$ ipython --no-banner

In [1]: import numpy as np

In [2]: import numpy.linalg as la

In [3]: np.set_printoptions(precision=2, suppress=True, linewidth=200)

In [4]: def rnd(a):
   ...:     return np.round(a, 2) + 0
   ...: 

In [5]: mat = np.load("layer19.npy")

In [6]: print(rnd(mat))
[[ 0.19  0.64 -0.27 -0.02  0.7  -0.15  0.09 -0.59 -0.59  0.02  0.17 -0.34]
 [ 0.64 -0.7  -0.16 -0.42 -0.08  0.21  1.04  0.22 -0.27  0.28  0.11  0.02]
 [-0.27 -0.16 -0.6   0.28  0.2  -0.44 -0.69  0.18  0.05  0.56 -0.65  0.  ]
 [-0.02 -0.42  0.28 -0.34  0.85  0.13  0.67 -0.64  0.51  0.66 -0.4   0.06]
 [ 0.7  -0.08  0.2   0.85 -0.08 -0.33 -0.02 -0.63  0.72  0.25 -0.56 -0.23]
 [-0.15  0.21 -0.44  0.13 -0.33 -0.49  0.81 -0.41  0.47 -0.77  0.71  0.  ]
 [ 0.09  1.04 -0.69  0.67 -0.02  0.81  0.18 -0.18  0.18  0.39  0.18  0.24]
 [-0.59  0.22  0.18 -0.64 -0.63 -0.41 -0.18 -1.11 -0.31  0.08 -0.33 -0.38]
 [-0.59 -0.27  0.05  0.51  0.72  0.47  0.18 -0.31 -1.09 -0.08  0.02  0.05]
 [ 0.02  0.28  0.56  0.66  0.25 -0.77  0.39  0.08 -0.08  0.38  0.24  0.44]
 [ 0.17  0.11 -0.65 -0.4  -0.56  0.71  0.18 -0.33  0.02  0.24 -0.62  0.4 ]
 [-0.34  0.02  0.    0.06 -0.23  0.    0.24 -0.38  0.05  0.44  0.4  -0.72]]

In [7]: print(np.all(la.eigvalsh(mat) > 0))
False

In [8]: print(rnd(la.eigvalsh(mat).min()))
-2.0

In [9]: vals, evecs = la.eigh(mat)

In [10]: print(rnd(la.eigvalsh(mat + 3 * np.eye(12))))
[1. 1. 1. 1. 2. 2. 2. 3. 4. 4. 5. 5.]

In [11]: print(rnd(evecs.T @ evecs))
[[1. 0. 0. 0. 0. 0. 0. 0. 0. 0. 0. 0.]
 [0. 1. 0. 0. 0. 0. 0. 0. 0. 0. 0. 0.]
 [0. 0. 1. 0. 0. 0. 0. 0. 0. 0. 0. 0.]
 [0. 0. 0. 1. 0. 0. 0. 0. 0. 0. 0. 0.]
 [0. 0. 0. 0. 1. 0. 0. 0. 0. 0. 0. 0.]
 [0. 0. 0. 0. 0. 1. 0. 0. 0. 0. 0. 0.]
 [0. 0. 0. 0. 0. 0. 1. 0. 0. 0. 0. 0.]
 [0. 0. 0. 0. 0. 0. 0. 1. 0. 0. 0. 0.]
 [0. 0. 0. 0. 0. 0. 0. 0. 1. 0. 0. 0.]
 [0. 0. 0. 0. 0. 0. 0. 0. 0. 1. 0. 0.]
 [0. 0. 0. 0. 0. 0. 0. 0. 0. 0. 1. 0.]
 [0. 0. 0. 0. 0. 0. 0. 0. 0. 0. 0. 1.]]

In [12]: print(rnd(la.eigvalsh(mat @ mat)))
[0. 1. 1. 1. 1. 1. 4. 4. 4. 4. 4. 4.]

In [13]: print(rnd(evecs.T @ mat @ evecs))
[[-2.  0.  0.  0.  0.  0.  0.  0.  0.  0.  0.  0.]
 [ 0. -2.  0.  0.  0.  0.  0.  0.  0.  0.  0.  0.]
 [ 0.  0. -2.  0.  0.  0.  0.  0.  0.  0.  0.  0.]
 [ 0.  0.  0. -2.  0.  0.  0.  0.  0.  0.  0.  0.]
 [ 0.  0.  0.  0. -1.  0.  0.  0.  0.  0.  0.  0.]
 [ 0.  0.  0.  0.  0. -1.  0.  0.  0.  0.  0.  0.]
 [ 0.  0.  0.  0.  0.  0. -1.  0.  0.  0.  0.  0.]
 [ 0.  0.  0.  0.  0.  0.  0.  0.  0.  0.  0.  0.]
 [ 0.  0.  0.  0.  0.  0.  0.  0.  1.  0.  0.  0.]
 [ 0.  0.  0.  0.  0.  0.  0.  0.  0.  1.  0.  0.]
 [ 0.  0.  0.  0.  0.  0.  0.  0.  0.  0.  2.  0.]
 [ 0.  0.  0.  0.  0.  0.  0.  0.  0.  0.  0.  2.]]

In [14]: print(rnd(la.svd(mat, compute_uv=False)))
[2. 2. 2. 2. 2. 2. 1. 1. 1. 1. 1. 0.]

In [15]: print(rnd(evecs @ np.diag(vals) @ evecs.T))
[[ 0.19  0.64 -0.27 -0.02  0.7  -0.15  0.09 -0.59 -0.59  0.02  0.17 -0.34]
 [ 0.64 -0.7  -0.16 -0.42 -0.08  0.21  1.04  0.22 -0.27  0.28  0.11  0.02]
 [-0.27 -0.16 -0.6   0.28  0.2  -0.44 -0.69  0.18  0.05  0.56 -0.65  0.  ]
 [-0.02 -0.42  0.28 -0.34  0.85  0.13  0.67 -0.64  0.51  0.66 -0.4   0.06]
 [ 0.7  -0.08  0.2   0.85 -0.08 -0.33 -0.02 -0.63  0.72  0.25 -0.56 -0.23]
 [-0.15  0.21 -0.44  0.13 -0.33 -0.49  0.81 -0.41  0.47 -0.77  0.71  0.  ]
 [ 0.09  1.04 -0.69  0.67 -0.02  0.81  0.18 -0.18  0.18  0.39  0.18  0.24]
 [-0.59  0.22  0.18 -0.64 -0.63 -0.41 -0.18 -1.11 -0.31  0.08 -0.33 -0.38]
 [-0.59 -0.27  0.05  0.51  0.72  0.47  0.18 -0.31 -1.09 -0.08  0.02  0.05]
 [ 0.02  0.28  0.56  0.66  0.25 -0.77  0.39  0.08 -0.08  0.38  0.24  0.44]
 [ 0.17  0.11 -0.65 -0.4  -0.56  0.71  0.18 -0.33  0.02  0.24 -0.62  0.4 ]
 [-0.34  0.02  0.    0.06 -0.23  0.    0.24 -0.38  0.05  0.44  0.4  -0.72]]
